% ipython --no-banner

In [1]: import numpy as np

In [2]: np.set_printoptions(precision=2, suppress=True, linewidth=200)

In [3]: rd = lambda a: np.round(a, 2) + 0

In [4]: arr = np.load("dump.npy")

In [5]: arr
Out[5]: 
array([[1. , 0. ],
       [0.5, 0.5]])

In [6]: # a transition matrix

In [7]: q, r_ = np.linalg.qr(arr)

In [8]: rd(r_)
Out[8]: 
array([[-1.12, -0.22],
       [ 0.  ,  0.45]])

In [9]: q.shape, r_.shape
Out[9]: ((2, 2), (2, 2))

In [10]: np.allclose(r_.T @ r_, arr.T @ arr)
Out[10]: True

In [11]: rd(np.abs(np.diag(r_)))
Out[11]: array([1.12, 0.45])

In [12]: evals, vecs = np.linalg.eig(arr)

In [13]: rd(np.sort(np.linalg.eigvals(np.linalg.inv(arr))))
Out[13]: array([1., 2.])

In [14]: np.prod(evals)
Out[14]: np.float64(0.5)

In [15]: rd(np.sort(np.linalg.eigvals(arr @ arr)))
Out[15]: array([0.25, 1.  ])

In [16]: rd(np.sort(np.linalg.eigvals(arr.T)))
Out[16]: array([0.5, 1. ])

In [17]: u = np.array([1, 3])

In [18]: B = arr + np.outer(u, np.eye(2)[1])

In [19]: B
Out[19]: 
array([[1. , 1. ],
       [0.5, 3.5]])

In [20]: rd(np.linalg.det(B) / np.linalg.det(arr)), rd(1 + np.linalg.solve(arr, u)[1])
Out[20]: (np.float64(6.0), np.float64(6.0))

In [21]: np.linalg.matrix_rank(B - arr)
Out[21]: np.int64(1)

In [22]: rd(np.abs(np.linalg.eigvals(arr)).max())
Out[22]: np.float64(1.0)

In [23]: arr @ arr
Out[23]: 
array([[1.  , 0.  ],
       [0.75, 0.25]])

In [24]: np.allclose(arr, arr.T)
Out[24]: False

In [25]: (arr + arr.T) / 2
Out[25]: 
array([[1.  , 0.25],
       [0.25, 0.5 ]])

In [26]: rd(np.linalg.det(arr))
Out[26]: np.float64(0.5)

In [27]: rd(np.sort(np.abs(np.linalg.eigvals(arr)))[::-1])
Out[27]: array([1. , 0.5])

In [28]: arr @ np.ones(2)
Out[28]: array([1., 1.])

In [29]: arr.sum(axis=1)
Out[29]: array([1., 1.])

In [30]: pr = np.eye(2)[1]

In [31]: for _ in range(5):
    ...:     pr = pr @ arr
    ...:     print(pr.round(2))
    ...: 
[0.5 0.5]
[0.75 0.25]
[0.88 0.12]
[0.94 0.06]
[0.97 0.03]
